$ python -q
>>> import numpy as np
>>> from numpy import linalg as LA
>>> np.set_printoptions(precision=2, suppress=True, linewidth=200)
>>> def rnd(a):
...     return np.round(a, 2) + 0
... 
>>> m1 = np.loadtxt("m.csv", delimiter=",")
>>> m1
array([[0., 0., 0., 0., 0.],
       [0., 4., 6., 0., 2.],
       [0., 6., 9., 0., 3.],
       [0., 0., 0., 0., 0.],
       [0., 2., 3., 0., 1.]])
>>> # symmetric
>>> w, V = LA.eigvalsh(m1)
Traceback (most recent call last):
  File "<python-input-7>", line 1, in <module>
    w, V = LA.eigvalsh(m1)
    ^^^^
ValueError: too many values to unpack (expected 2)
>>> w, V = LA.eigh(m1)
>>> rnd(LA.svd(m1, compute_uv=False))
array([14.,  0.,  0.,  0.,  0.])
>>> rnd(LA.eigvalsh(m1 @ m1))
array([  0.,   0.,   0.,   0., 196.])
>>> w, V = LA.eigh(m1)
>>> x0 = np.array([-1, 0, 5, 3, -1])
>>> (np.sign(V[:, -1].round(6)) == np.sign(V[0, -1].round(6))).astype(int)
array([1, 0, 0, 1, 0])
>>> rnd(V * np.abs(w) @ V.T)
array([[0., 0., 0., 0., 0.],
       [0., 4., 6., 0., 2.],
       [0., 6., 9., 0., 3.],
       [0., 0., 0., 0., 0.],
       [0., 2., 3., 0., 1.]])
>>> x0 @ m1 @ x0
np.float64(196.0)
>>> rnd(x0 @ m1 @ x0 / (x0 @ x0)), rnd(w[0]), rnd(w[-1])
(np.float64(5.44), np.float64(0.0), np.float64(14.0))
>>> rnd(V * np.maximum(w, 0) @ V.T)
array([[0., 0., 0., 0., 0.],
       [0., 4., 6., 0., 2.],
       [0., 6., 9., 0., 3.],
       [0., 0., 0., 0., 0.],
       [0., 2., 3., 0., 1.]])
>>> rnd(LA.eigvalsh(m1[1:, 1:]))
array([ 0.,  0.,  0., 14.])
>>> E = np.loadtxt("sample9.csv", delimiter=",")
>>> rnd(E)
array([[0.67, 0.  , 0.  , 0.33, 0.  ],
       [0.  , 0.5 , 0.  , 0.  , 0.5 ],
       [0.  , 0.33, 0.33, 0.33, 0.  ],
       [0.  , 0.  , 0.  , 1.  , 0.  ],
       [0.  , 0.  , 0.5 , 0.  , 0.5 ]])
>>> Y = E / np.sqrt((E ** 2).mean(axis=1, keepdims=True))
>>> LA.matrix_rank(E - E.mean(axis=1, keepdims=True))
np.int64(4)
>>> rnd(LA.norm(Y, axis=1))
array([2.24, 2.24, 2.24, 2.24, 2.24])
